In [1]: import numpy as np

In [2]: np.set_printoptions(precision=4, suppress=True, linewidth=120, legacy="1.25")

In [3]: rnd = lambda a: np.round(a, 4) + 0

In [4]: mat = np.load("test3.npy")

In [5]: mat
Out[5]: 
array([[142, 100, 198, 118, 106, 134,  92, 127, 138,  64, 125,  51],
       [100, 137, 155,  82,  27, 143,  56,  50,  68,  43, 128,  41],
       [198, 155, 309, 159, 146, 210, 140, 202, 196, 110, 168,  91],
       [118,  82, 159, 125,  71, 102,  35,  93, 109,  38,  92,  31],
       [106,  27, 146,  71, 136,  67,  95, 144, 135,  83,  69,  41],
       [134, 143, 210, 102,  67, 172, 101, 103, 111,  58, 144,  64],
       [ 92,  56, 140,  35,  95, 101, 134, 109, 100,  51,  89,  57],
       [127,  50, 202,  93, 144, 103, 109, 182, 157,  98,  74,  64],
       [138,  68, 196, 109, 135, 111, 100, 157, 154,  83, 101,  53],
       [ 64,  43, 110,  38,  83,  58,  51,  98,  83,  90,  51,  31],
       [125, 128, 168,  92,  69, 144,  89,  74, 101,  51, 150,  42],
       [ 51,  41,  91,  31,  41,  64,  57,  64,  53,  31,  42,  35]])

In [6]: x0 = np.array([-2, 0, -1, 1, -2, -1, -1, -2, -1, 0, 2, 2])

In [7]: mat @ np.eye(12)[6]
Out[7]: array([ 92.,  56., 140.,  35.,  95., 101., 134., 109., 100.,  51.,  89.,  57.])

In [8]: mat * x0
Out[8]: 
array([[-284,    0, -198,  118, -212, -134,  -92, -254, -138,    0,  250,  102],
       [-200,    0, -155,   82,  -54, -143,  -56, -100,  -68,    0,  256,   82],
       [-396,    0, -309,  159, -292, -210, -140, -404, -196,    0,  336,  182],
       [-236,    0, -159,  125, -142, -102,  -35, -186, -109,    0,  184,   62],
       [-212,    0, -146,   71, -272,  -67,  -95, -288, -135,    0,  138,   82],
       [-268,    0, -210,  102, -134, -172, -101, -206, -111,    0,  288,  128],
       [-184,    0, -140,   35, -190, -101, -134, -218, -100,    0,  178,  114],
       [-254,    0, -202,   93, -288, -103, -109, -364, -157,    0,  148,  128],
       [-276,    0, -196,  109, -270, -111, -100, -314, -154,    0,  202,  106],
       [-128,    0, -110,   38, -166,  -58,  -51, -196,  -83,    0,  102,   62],
       [-250,    0, -168,   92, -138, -144,  -89, -148, -101,    0,  300,   84],
       [-102,    0,  -91,   31,  -82,  -64,  -57, -128,  -53,    0,   84,   70]])

In [9]: np.linalg.norm(mat @ x0) <= np.linalg.norm(mat, 2) * np.linalg.norm(x0) + 1e-9
Out[9]: True

In [10]: mat @ (2 * x0)
Out[10]: array([-1684,  -712, -2540, -1196, -1848, -1368, -1480, -2216, -2008, -1180, -1124,  -784])

In [11]: mat @ np.ones(12)
Out[11]: array([1395., 1030., 2084., 1055., 1120., 1409., 1059., 1403., 1405.,  800., 1233.,  601.])

In [12]: evals, evecs = np.linalg.eigh(mat)

In [13]: rnd(evals.sum()), np.trace(mat)
Out[13]: (1766.0, 1766)

In [14]: rnd(evecs @ np.diag(evals) @ evecs.T)
Out[14]: 
array([[142., 100., 198., 118., 106., 134.,  92., 127., 138.,  64., 125.,  51.],
       [100., 137., 155.,  82.,  27., 143.,  56.,  50.,  68.,  43., 128.,  41.],
       [198., 155., 309., 159., 146., 210., 140., 202., 196., 110., 168.,  91.],
       [118.,  82., 159., 125.,  71., 102.,  35.,  93., 109.,  38.,  92.,  31.],
       [106.,  27., 146.,  71., 136.,  67.,  95., 144., 135.,  83.,  69.,  41.],
       [134., 143., 210., 102.,  67., 172., 101., 103., 111.,  58., 144.,  64.],
       [ 92.,  56., 140.,  35.,  95., 101., 134., 109., 100.,  51.,  89.,  57.],
       [127.,  50., 202.,  93., 144., 103., 109., 182., 157.,  98.,  74.,  64.],
       [138.,  68., 196., 109., 135., 111., 100., 157., 154.,  83., 101.,  53.],
       [ 64.,  43., 110.,  38.,  83.,  58.,  51.,  98.,  83.,  90.,  51.,  31.],
       [125., 128., 168.,  92.,  69., 144.,  89.,  74., 101.,  51., 150.,  42.],
       [ 51.,  41.,  91.,  31.,  41.,  64.,  57.,  64.,  53.,  31.,  42.,  35.]])

In [15]: evals, evecs = np.linalg.eigh(mat)

In [16]: x0 = np.array([-3, 2, -2, 2, 0, -1, -3, -2, -1, 0, 3, -2])

In [17]: rnd(evecs * np.maximum(evals, 0) @ evecs.T)
Out[17]: 
array([[142., 100., 198., 118., 106., 134.,  92., 127., 138.,  64., 125.,  51.],
       [100., 137., 155.,  82.,  27., 143.,  56.,  50.,  68.,  43., 128.,  41.],
       [198., 155., 309., 159., 146., 210., 140., 202., 196., 110., 168.,  91.],
       [118.,  82., 159., 125.,  71., 102.,  35.,  93., 109.,  38.,  92.,  31.],
       [106.,  27., 146.,  71., 136.,  67.,  95., 144., 135.,  83.,  69.,  41.],
       [134., 143., 210., 102.,  67., 172., 101., 103., 111.,  58., 144.,  64.],
       [ 92.,  56., 140.,  35.,  95., 101., 134., 109., 100.,  51.,  89.,  57.],
       [127.,  50., 202.,  93., 144., 103., 109., 182., 157.,  98.,  74.,  64.],
       [138.,  68., 196., 109., 135., 111., 100., 157., 154.,  83., 101.,  53.],
       [ 64.,  43., 110.,  38.,  83.,  58.,  51.,  98.,  83.,  90.,  51.,  31.],
       [125., 128., 168.,  92.,  69., 144.,  89.,  74., 101.,  51., 150.,  42.],
       [ 51.,  41.,  91.,  31.,  41.,  64.,  57.,  64.,  53.,  31.,  42.,  35.]])

In [18]: rnd(np.linalg.eigvalsh(mat[1:, 1:]))
Out[18]: 
array([   0.    ,    0.    ,    0.    ,    0.    ,    0.    ,    0.    ,   46.358 ,   51.8791,   99.9458,  236.7137,
       1189.1034])

In [19]: (np.sign(evecs[:, -1].round(6)) == np.sign(evecs[0, -1].round(6))).astype(int)
Out[19]: array([1, 1, 1, 1, 1, 1, 1, 1, 1, 1, 1, 1])

In [20]: x0 @ mat @ x0
Out[20]: 11138
